% python3 -q
>>> import numpy as np
>>> from numpy import linalg as LA
>>> np.set_printoptions(precision=1, suppress=True, linewidth=140, sign=" ")
>>> feats = np.loadtxt("a.csv", delimiter=",")
>>> feats
array([[-2.,  0.,  3., -3.,  3.,  0., -2.,  1.,  2.,  3.,  2.],
       [ 0., -2.,  0.,  3., -3.,  3.,  0., -2.,  1.,  2.,  3.],
       [ 3.,  0., -2.,  0.,  3., -3.,  3.,  0., -2.,  1.,  2.],
       [-3.,  3.,  0., -2.,  0.,  3., -3.,  3.,  0., -2.,  1.],
       [ 3., -3.,  3.,  0., -2.,  0.,  3., -3.,  3.,  0., -2.],
       [ 0.,  3., -3.,  3.,  0., -2.,  0.,  3., -3.,  3.,  0.],
       [-2.,  0.,  3., -3.,  3.,  0., -2.,  0.,  3., -3.,  3.],
       [ 1., -2.,  0.,  3., -3.,  3.,  0., -2.,  0.,  3., -3.],
       [ 2.,  1., -2.,  0.,  3., -3.,  3.,  0., -2.,  0.,  3.],
       [ 3.,  2.,  1., -2.,  0.,  3., -3.,  3.,  0., -2.,  0.],
       [ 2.,  3.,  2.,  1., -2.,  0.,  3., -3.,  3.,  0., -2.]])
>>> rng = np.random.default_rng(45)
>>> M2 = feats + rng.integers(-2, 3, (11, 10)) @ rng.integers(-2, 3, (10, 11))
>>> M2
array([[ -4.,   1.,  -6.,  -1.,   6.,  -2.,  -4.,  -4.,   6.,   0.,   3.],
       [ -1.,  -1.,   1.,   2., -10.,   0.,   4.,   1.,   1.,   1.,   0.],
       [-12.,  -3., -15.,   4.,   1., -13.,  -2.,  -6.,   7., -11.,  -6.],
       [ -6.,  11.,  -4.,   8.,  -8.,  -2.,  -4.,  13.,  -4.,  -4.,  11.],
       [  3., -14.,   6.,  -1.,  14.,   8.,   6., -12.,   1.,   2.,   2.],
       [ 10.,   0.,   8.,   2.,   8.,  12.,   0.,   7.,  -7.,  -5.,  -5.],
       [  3.,   1.,   2.,  -3.,   3.,  -1.,  -6.,  -5.,   5.,   0.,   4.],
       [  9.,  -2.,  13.,   1.,  -3.,   9.,   4.,   3.,   2.,   0., -14.],
       [  1.,  14., -13.,   0.,  -8., -11.,  -7.,   8.,  -6.,   6.,  12.],
       [ -9.,   3., -16.,   0.,   1.,  -6.,  -6.,  -1.,   4.,  -4.,   3.],
       [ 13.,  18.,  -9.,  -2., -13.,  -2.,  -7.,   3.,  -2.,   5.,   7.]])
>>> np.abs(M2 - feats).sum(axis=1)
array([ 34.,  25.,  87.,  65.,  59.,  68.,  23.,  54.,  81.,  58.,  88.])
>>> np.round(LA.svd(M2 - feats, compute_uv=False), 1) + 0
array([ 51.9,  40.3,  24.4,  17.1,  15.2,   7.3,   5.8,   4.4,   0.9,   0.3,   0. ])
>>> M2 - feats
array([[ -2.,   1.,  -9.,   2.,   3.,  -2.,  -2.,  -5.,   4.,  -3.,   1.],
       [ -1.,   1.,   1.,  -1.,  -7.,  -3.,   4.,   3.,   0.,  -1.,  -3.],
       [-15.,  -3., -13.,   4.,  -2., -10.,  -5.,  -6.,   9., -12.,  -8.],
       [ -3.,   8.,  -4.,  10.,  -8.,  -5.,  -1.,  10.,  -4.,  -2.,  10.],
       [  0., -11.,   3.,  -1.,  16.,   8.,   3.,  -9.,  -2.,   2.,   4.],
       [ 10.,  -3.,  11.,  -1.,   8.,  14.,   0.,   4.,  -4.,  -8.,  -5.],
       [  5.,   1.,  -1.,   0.,   0.,  -1.,  -4.,  -5.,   2.,   3.,   1.],
       [  8.,   0.,  13.,  -2.,   0.,   6.,   4.,   5.,   2.,  -3., -11.],
       [ -1.,  13., -11.,   0., -11.,  -8., -10.,   8.,  -4.,   6.,   9.],
       [-12.,   1., -17.,   2.,   1.,  -9.,  -3.,  -4.,   4.,  -2.,   3.],
       [ 11.,  15., -11.,  -3., -11.,  -2., -10.,   6.,  -5.,   5.,   9.]])
>>> Q, Rm = LA.qr(M2)
>>> np.round(Q.T @ Q, 1) + 0
array([[ 1.,  0.,  0.,  0.,  0.,  0.,  0.,  0.,  0.,  0.,  0.],
       [ 0.,  1.,  0.,  0.,  0.,  0.,  0.,  0.,  0.,  0.,  0.],
       [ 0.,  0.,  1.,  0.,  0.,  0.,  0.,  0.,  0.,  0.,  0.],
       [ 0.,  0.,  0.,  1.,  0.,  0.,  0.,  0.,  0.,  0.,  0.],
       [ 0.,  0.,  0.,  0.,  1.,  0.,  0.,  0.,  0.,  0.,  0.],
       [ 0.,  0.,  0.,  0.,  0.,  1.,  0.,  0.,  0.,  0.,  0.],
       [ 0.,  0.,  0.,  0.,  0.,  0.,  1.,  0.,  0.,  0.,  0.],
       [ 0.,  0.,  0.,  0.,  0.,  0.,  0.,  1.,  0.,  0.,  0.],
       [ 0.,  0.,  0.,  0.,  0.,  0.,  0.,  0.,  1.,  0.,  0.],
       [ 0.,  0.,  0.,  0.,  0.,  0.,  0.,  0.,  0.,  1.,  0.],
       [ 0.,  0.,  0.,  0.,  0.,  0.,  0.,  0.,  0.,  0.,  1.]])
>>> np.allclose(Rm.T @ Rm, M2.T @ M2)
True
>>> round(float(abs(Rm[0, 0])), 1), round(float(LA.norm(M2[:, 0])), 1)
(25.4, 25.4)
>>> np.round(Q @ Rm, 1) + 0
array([[ -4.,   1.,  -6.,  -1.,   6.,  -2.,  -4.,  -4.,   6.,   0.,   3.],
       [ -1.,  -1.,   1.,   2., -10.,   0.,   4.,   1.,   1.,   1.,   0.],
       [-12.,  -3., -15.,   4.,   1., -13.,  -2.,  -6.,   7., -11.,  -6.],
       [ -6.,  11.,  -4.,   8.,  -8.,  -2.,  -4.,  13.,  -4.,  -4.,  11.],
       [  3., -14.,   6.,  -1.,  14.,   8.,   6., -12.,   1.,   2.,   2.],
       [ 10.,   0.,   8.,   2.,   8.,  12.,   0.,   7.,  -7.,  -5.,  -5.],
       [  3.,   1.,   2.,  -3.,   3.,  -1.,  -6.,  -5.,   5.,   0.,   4.],
       [  9.,  -2.,  13.,   1.,  -3.,   9.,   4.,   3.,   2.,   0., -14.],
       [  1.,  14., -13.,   0.,  -8., -11.,  -7.,   8.,  -6.,   6.,  12.],
       [ -9.,   3., -16.,   0.,   1.,  -6.,  -6.,  -1.,   4.,  -4.,   3.],
       [ 13.,  18.,  -9.,  -2., -13.,  -2.,  -7.,   3.,  -2.,   5.,   7.]])
>>> Q.round(1) + 0
array([[-0.2,  0.1, -0.1,  0.2, -0.4, -0.2,  0. ,  0.4,  0.6, -0.3,  0.5],
       [ 0. ,  0. ,  0.1, -0.2,  0.6, -0.2, -0.2, -0.1, -0.2, -0.3,  0.6],
       [-0.5,  0. , -0.4, -0.5,  0.1,  0.5, -0.2,  0.1,  0.2,  0.3,  0. ],
       [-0.2,  0.4,  0.5, -0.5, -0.2, -0.1, -0.1,  0.3, -0.2, -0.2, -0.1],
       [ 0.1, -0.5, -0.4, -0.3, -0.1, -0.1,  0.1,  0.4, -0.3, -0.5, -0.2],
       [ 0.4, -0.1,  0. , -0.5, -0.5, -0.1, -0.1, -0.4,  0. ,  0.2,  0.3],
       [ 0.1,  0. ,  0. ,  0.3, -0.2,  0.3, -0.8,  0.1, -0.3, -0.1,  0.1],
       [ 0.4, -0.1,  0.2, -0.2,  0.2,  0. , -0.3, -0.1,  0.6, -0.3, -0.4],
       [ 0. ,  0.5, -0.2,  0. ,  0. ,  0.4,  0.3, -0.4, -0.1, -0.6,  0. ],
       [-0.4,  0.2, -0.4,  0. , -0.1, -0.6, -0.3, -0.4,  0. , -0.1, -0.3],
       [ 0.5,  0.5, -0.4, -0.1,  0.2, -0.2, -0.1,  0.4,  0. ,  0.2, -0.1]])
>>> np.all(LA.eigvalsh(feats) > 0)
np.False_
>>> W0 = np.array([[1.0, -1.0, 0.9, -1.3, -0.4, 0.5, 1.4, -1.1, 0.5, 0.7, 0.1],
...     [0.4, -0.7, -0.8, -0.4, 0.5, 1.5, 2.3, 0.7, -0.2, -0.4, 2.2],
...     [1.0, 0.1, -2.6, 1.5, 0.3, -1.0, 1.0, -0.2, -0.4, -1.9, 1.2],
...     [0.1, -0.3, -2.4, -0.4, 0.4, 0.5, 0.6, 0.6, 0.0, -0.3, 0.1],
...     [0.5, -0.2, 0.7, -1.5, -0.3, -1.3, -0.5, 0.3, 0.3, -0.2, 0.5],
...     [-0.7, -0.6, 0.3, -1.4, -1.0, -0.4, -0.2, 0.1, -0.8, -0.3, -1.1]])
>>> W0
array([[ 1. , -1. ,  0.9, -1.3, -0.4,  0.5,  1.4, -1.1,  0.5,  0.7,  0.1],
       [ 0.4, -0.7, -0.8, -0.4,  0.5,  1.5,  2.3,  0.7, -0.2, -0.4,  2.2],
       [ 1. ,  0.1, -2.6,  1.5,  0.3, -1. ,  1. , -0.2, -0.4, -1.9,  1.2],
       [ 0.1, -0.3, -2.4, -0.4,  0.4,  0.5,  0.6,  0.6,  0. , -0.3,  0.1],
       [ 0.5, -0.2,  0.7, -1.5, -0.3, -1.3, -0.5,  0.3,  0.3, -0.2,  0.5],
       [-0.7, -0.6,  0.3, -1.4, -1. , -0.4, -0.2,  0.1, -0.8, -0.3, -1.1]])
>>> f, g = W0[3], W0[5]
>>> round(f @ g, 1)
np.float64(-0.7)
>>> pr = (f @ g) / (f @ f) * f
>>> round(LA.norm(f + g) ** 2 + LA.norm(f - g) ** 2, 1)
np.float64(26.6)
>>> pr.round(1) + 0
array([ 0. ,  0. ,  0.2,  0. ,  0. , -0.1, -0.1, -0.1,  0. ,  0. ,  0. ])
>>> LA.matrix_rank(np.outer(f, g))
np.int64(1)
>>> g - pr
array([-0.7, -0.6,  0.1, -1.4, -1. , -0.3, -0.1,  0.2, -0.8, -0.3, -1.1])
>>> np.round(np.outer(f, g), 1) + 0
array([[-0.1, -0.1,  0. , -0.1, -0.1,  0. ,  0. ,  0. , -0.1,  0. , -0.1],
       [ 0.2,  0.2, -0.1,  0.4,  0.3,  0.1,  0.1,  0. ,  0.2,  0.1,  0.3],
       [ 1.7,  1.4, -0.7,  3.4,  2.4,  1. ,  0.5, -0.2,  1.9,  0.7,  2.6],
       [ 0.3,  0.2, -0.1,  0.6,  0.4,  0.2,  0.1,  0. ,  0.3,  0.1,  0.4],
       [-0.3, -0.2,  0.1, -0.6, -0.4, -0.2, -0.1,  0. , -0.3, -0.1, -0.4],
       [-0.4, -0.3,  0.2, -0.7, -0.5, -0.2, -0.1,  0. , -0.4, -0.2, -0.6],
       [-0.4, -0.4,  0.2, -0.8, -0.6, -0.2, -0.1,  0.1, -0.5, -0.2, -0.7],
       [-0.4, -0.4,  0.2, -0.8, -0.6, -0.2, -0.1,  0.1, -0.5, -0.2, -0.7],
       [ 0. ,  0. ,  0. ,  0. ,  0. ,  0. ,  0. ,  0. ,  0. ,  0. ,  0. ],
       [ 0.2,  0.2, -0.1,  0.4,  0.3,  0.1,  0.1,  0. ,  0.2,  0.1,  0.3],
       [-0.1, -0.1,  0. , -0.1, -0.1,  0. ,  0. ,  0. , -0.1,  0. , -0.1]])
>>> X = np.load("out2.npy")
>>> X
array([[ 0,  1,  0,  0,  1,  0,  1,  0,  0,  0,  1,  0],
       [ 1,  0,  0,  0,  1,  0,  1,  0,  0,  1,  1,  0],
       [ 0,  0,  0,  1,  0,  0,  0,  1,  0,  0,  0,  1],
       [ 0,  0,  1,  0,  0,  0,  0,  1,  1,  0,  0,  1],
       [ 1,  1,  0,  0,  0,  1,  1,  0,  0,  1,  0,  0],
       [ 0,  0,  0,  0,  1,  0,  0,  0,  0,  1,  1,  0],
       [ 1,  1,  0,  0,  1,  0,  0,  0,  0,  1,  1,  0],
       [ 0,  0,  1,  1,  0,  0,  0,  0,  0,  0,  0,  1],
       [ 0,  0,  0,  1,  0,  0,  0,  0,  0,  0,  0,  1],
       [ 0,  1,  0,  0,  1,  1,  1,  0,  0,  0,  1,  0],
       [ 1,  1,  0,  0,  0,  1,  1,  0,  0,  1,  0,  0],
       [ 0,  0,  1,  1,  0,  0,  0,  1,  1,  0,  0,  0]])
>>> Uu, sv, Vh = LA.svd(X)
>>> evecs = Vh[:(sv > 1e-8).sum()]
>>> vec = X[1] + 3 * X[2] + rng.integers(2) * np.eye(12)[3]
>>> vec
array([ 1.,  0.,  0.,  4.,  1.,  0.,  1.,  3.,  0.,  1.,  1.,  3.])
>>> np.round(evecs.T @ evecs, 1) + 0
array([[ 1. ,  0. ,  0. ,  0. ,  0. ,  0. ,  0. ,  0. ,  0. ,  0. ,  0. ,  0. ],
       [ 0. ,  1. ,  0. ,  0. ,  0. ,  0. ,  0. ,  0. ,  0. ,  0. ,  0. ,  0. ],
       [ 0. ,  0. ,  1. ,  0. ,  0. ,  0. ,  0. ,  0. ,  0. ,  0. ,  0. ,  0. ],
       [ 0. ,  0. ,  0. ,  1. ,  0. ,  0. ,  0. ,  0. ,  0. ,  0. ,  0. ,  0. ],
       [ 0. ,  0. ,  0. ,  0. ,  0.5,  0. ,  0. ,  0. ,  0. ,  0. ,  0.5,  0. ],
       [ 0. ,  0. ,  0. ,  0. ,  0. ,  1. ,  0. ,  0. ,  0. ,  0. ,  0. ,  0. ],
       [ 0. ,  0. ,  0. ,  0. ,  0. ,  0. ,  1. ,  0. ,  0. ,  0. ,  0. ,  0. ],
       [ 0. ,  0. ,  0. ,  0. ,  0. ,  0. ,  0. ,  1. ,  0. ,  0. ,  0. ,  0. ],
       [ 0. ,  0. ,  0. ,  0. ,  0. ,  0. ,  0. ,  0. ,  1. ,  0. ,  0. ,  0. ],
       [ 0. ,  0. ,  0. ,  0. ,  0. ,  0. ,  0. ,  0. ,  0. ,  1. ,  0. ,  0. ],
       [ 0. ,  0. ,  0. ,  0. ,  0.5,  0. ,  0. ,  0. ,  0. ,  0. ,  0.5,  0. ],
       [ 0. ,  0. ,  0. ,  0. ,  0. ,  0. ,  0. ,  0. ,  0. ,  0. ,  0. ,  1. ]])
>>> round(float(LA.norm(vec - evecs.T @ evecs @ vec)), 1)
0.0
>>> A = np.load("x.npy")
>>> A
array([[ 3.9, -2. ,  5.5, -5.7,  0.4,  2.2, -3.4, -1.3, -4.1, -7.5, -5.8, -0.4,  1. ],
       [ 1. ,  5.3, -3.4,  2.1,  0.9,  0.3,  6.6,  1.3,  5.7, -1.8, -0.9, -0.5,  2.5],
       [ 5.1, -5.3,  3.2, -2.9, -1.3,  1.8, -2.6, -1.9, -5.1, -8.3, -4.4,  0.1,  3.1],
       [ 0.4,  4.1, -1.4,  0.4,  3.1,  3.1,  5.9,  1.5,  6.8, -1.1, -1.9, -2.4,  2.4],
       [ 1.8,  5.7, -0.4,  1.9, -0.1,  2.3,  5.3,  0.6,  5.6, -1.6,  0.1, -0.7,  0.6],
       [ 4.2, -3.8,  2.2, -2.2, -2.5,  1.8, -2.9, -1.7, -3.9, -8.4, -4.7, -0.6,  2. ],
       [ 1.6,  4.2, -1.9, -0.5,  0.3,  2. ,  4.5,  0.5,  4.7, -1.4, -2.4, -1.3,  1.9],
       [ 0.3,  5.3, -3. ,  0.4,  0. ,  2.2,  4.6,  1.6,  4.7, -2.2, -0.6, -1.8,  1.4],
       [ 2.1,  5.6, -1.2, -0.5,  0.8,  2.4,  5.8,  0.2,  5.8, -1.9,  0.6, -1. ,  0.5],
       [ 3.7, -6.8,  4.3, -3.9, -1.8,  2. , -5.8, -1. , -5.5, -7.5, -6.5,  0.9,  3.1],
       [ 1.3,  4.9, -2.1,  0.3,  3.7,  2.3,  4.7, -0.4,  4.9, -2.2, -2.4, -2.8,  3. ],
       [ 0.8,  4.6, -1.8,  0.1,  3.1,  3.3,  6.7,  2. ,  5.7, -2.6, -0.6, -1.7,  2.3],
       [ 2.6,  5.4, -1.8, -0.5,  2.1,  3.1,  6.7,  1.3,  5. , -2.9,  0. , -0.1,  4.2],
       [-0.1,  5.7, -4. ,  0.1,  4.5,  2. ,  6. ,  1.6,  4.6, -2. , -0.5, -1.6,  1.8],
       [ 1.8,  5.5, -1.5,  1.2,  2.7,  3.4,  4.7,  0.6,  6.6, -2.5, -1.4, -2.1,  3. ],
       [ 4.3, -3.8,  4. , -4.8, -0.1,  2.3, -2.6, -0.9, -4.5, -9.8, -4.1,  0.5,  2.9]])
>>> P = A @ LA.solve(A.T @ A, A.T)
>>> np.round(LA.eigvalsh(P), 1) + 0
array([ 0.,  0.,  0.,  1.,  1.,  1.,  1.,  1.,  1.,  1.,  1.,  1.,  1.,  1.,  1.,  1.])
>>> M2 = np.c_[A[:, :9] @ np.array([[3, 3, -3, -1, 2, 2, 0, 1, 2],
...     [3, 3, -2, 2, -3, 1, 2, 0, -3],
...     [3, -3, 0, -1, 0, -1, 0, -1, -2],
...     [-2, -2, -3, 0, 1, 3, -2, -3, -1],
...     [-1, 1, -1, 3, -2, 1, -1, -1, -1],
...     [-2, 2, -1, -1, 1, -3, 1, 2, 1],
...     [-3, 2, 0, 3, -2, -3, 0, 2, -2],
...     [1, 1, 2, -1, 3, -1, -2, -2, 3],
...     [1, 2, -3, 2, -1, 2, -2, -3, -3]]), np.array([-4, -8, -2, 5, -7, -4, 7, -6, -6, -5, -5, -9, 4, 1, 1, 4])]
>>> M2
array([[ 33.6, -10.9,  16.5, -31.5,  16.5, -19.7,  20. ,  27.6,  25.5,  -4. ],
       [ -9.8,  52.3, -35.6,  45.3, -28.3,   7.3,  -8.2,  -8.7, -36.2,  -8. ],
       [ 13.3, -19.4,  15. , -40.7,  32.2, -14.2,  12.3,  29.4,  40.5,  -2. ],
       [-10.2,  53.1, -34.2,  45.2, -28.3,  -4.3,  -9.2,  -7.9, -36.8,   5. ],
       [  3.3,  46.8, -40.3,  33.9, -23.5,   3.1,  -2.4,  -6.2, -37.8,  -7. ],
       [ 14.2, -15.2,  10.6, -38.1,  29. ,  -9.5,  12.3,  24. ,  34.3,  -4. ],
       [  0.1,  47.3, -27.1,  30. , -20.7,  -2.5,   0.7,   2.6, -25. ,   7. ],
       [ -4.9,  49.6, -25.8,  32.7, -21.8,  -2.5,  -0.6,  -1.6, -26. ,  -6. ],
       [  3.5,  56.7, -36.2,  39.1, -29.1,  -2.9,   1.8,   2.6, -36.5,  -6. ],
       [ 20.1, -35.8,  28.5, -56.4,  43.6, -15.8,  11. ,  23.8,  52. ,  -5. ],
       [ -6.2,  51.4, -36.1,  43.7, -32.4,   3.4,  -1.2,  -1.1, -34.9,  -5. ],
       [-11.5,  57.9, -31.4,  45.7, -28.1,  -9.2,  -6.2,  -1.9, -33. ,  -9. ],
       [ -2.5,  63.4, -34.7,  42. , -27.1,  -7.7,   0.2,   5.8, -30.4,   4. ],
       [-15.7,  59.9, -28.5,  52.6, -36. ,  -2.1,  -3.7,  -1.9, -32.9,   1. ],
       [ -1.4,  56.7, -44.7,  42.1, -27.9,   5.2,  -5.1,  -7.8, -37.8,   1. ],
       [ 21. , -11.5,  18.6, -34.4,  24.7, -20.9,  15.2,  29.5,  35.2,   4. ]])
>>> np.round(LA.lstsq(A, M2[:, 0])[0], 1) + 0
array([ 3.,  3.,  3., -2., -1., -2., -3.,  1.,  1.,  0.,  0.,  0.,  0.])
>>> LA.norm(LA.qr(A)[0].T @ M2, axis=0) ** 2 / ((M2 ** 2).sum(axis=0) + 1e-12)
array([ 1. ,  1. ,  1. ,  1. ,  1. ,  1. ,  1. ,  1. ,  1. ,  0.4])
>>> np.round(LA.norm(M2 - A @ LA.lstsq(A, M2)[0], axis=0), 1) + 0
array([  0. ,   0. ,   0. ,   0. ,   0. ,   0. ,   0. ,   0. ,   0. ,  16.1])
>>> LA.matrix_rank(M2)
np.int64(10)
